% python3 -q
>>> import numpy as np
>>> np.set_printoptions(precision=1, suppress=True, linewidth=140)
>>> feats = np.load("mat.npy")
>>> print(feats.round(1) + 0)
[[  0.  -11.2   0.5  -0.4]
 [  1.    8.1   0.9  -0.5]
 [ -0.2  -7.6   0.3   0.9]
 [  0.6   5.9  -2.6  -1.9]
 [ -0.2   5.1  -5.4   1.6]
 [  0.   -1.1  -1.6   0.7]
 [ -0.8   0.   -1.9  -2.3]
 [  0.2  -3.   -0.6  -1.2]
 [  0.4   4.6  -1.5   2.4]
 [ -0.4  -5.9  -0.3  -1.3]
 [  0.6   2.9  -0.6   0.4]
 [  0.5  -3.9  -4.2  -1.2]
 [ -0.2  -3.7  -2.6  -0.5]
 [  0.   -0.2   1.1  -1.8]
 [  0.1   2.9   0.9  -1.5]
 [ -0.1  -3.    4.3   0.5]
 [ -0.3  -9.    0.4  -0.3]
 [ -1.7  -7.9   0.    0.1]
 [ -0.2  -1.4  -2.1   1.4]
 [ -0.3   7.8  -3.4   2.6]
 [  1.5  -6.7  -0.7   2.3]
 [ -0.3   2.1   2.4   2.1]
 [  0.1   5.5  -2.8  -1.7]
 [ -0.5  -1.4   0.3  -0.4]
 [  1.3  -0.1   0.5  -2.5]
 [  0.6  -2.   -4.1   0.2]]
>>> M2 = np.c_[feats[:, :2] @ np.array([[2, 9], [5, -4]]), np.array([3, 2, -3, 2, 3, -3, 2, 3, 0, -3, -3, 1, 1, -1, 2, 0, -3, 3, 2, -1, -3, 3, -3, 1, -2, 0])]
>>> print(M2)
[[-56.2  44.8   3. ]
 [ 42.6 -23.1   2. ]
 [-38.5  28.9  -3. ]
 [ 30.7 -18.1   2. ]
 [ 24.8 -22.3   3. ]
 [ -5.3   4.2  -3. ]
 [ -1.8  -7.6   2. ]
 [-14.3  14.1   3. ]
 [ 23.8 -15.2   0. ]
 [-30.6  19.8  -3. ]
 [ 15.6  -6.6  -3. ]
 [-18.6  20.6   1. ]
 [-18.7  13.2   1. ]
 [ -1.1   0.4  -1. ]
 [ 14.7 -11.    2. ]
 [-15.3  11.5   0. ]
 [-45.8  33.7  -3. ]
 [-42.7  15.9   3. ]
 [ -7.5   3.8   2. ]
 [ 38.2 -33.8  -1. ]
 [-30.5  39.8  -3. ]
 [ 10.1 -11.    3. ]
 [ 27.6 -21.   -3. ]
 [ -7.8   1.2   1. ]
 [  2.3  12.   -2. ]
 [ -8.6  13.    0. ]]
>>> print(np.linalg.matrix_rank(M2))
3
>>> print(np.round(np.linalg.lstsq(feats, M2[:, 0])[0], 1) + 0)
[2. 5. 0. 0.]
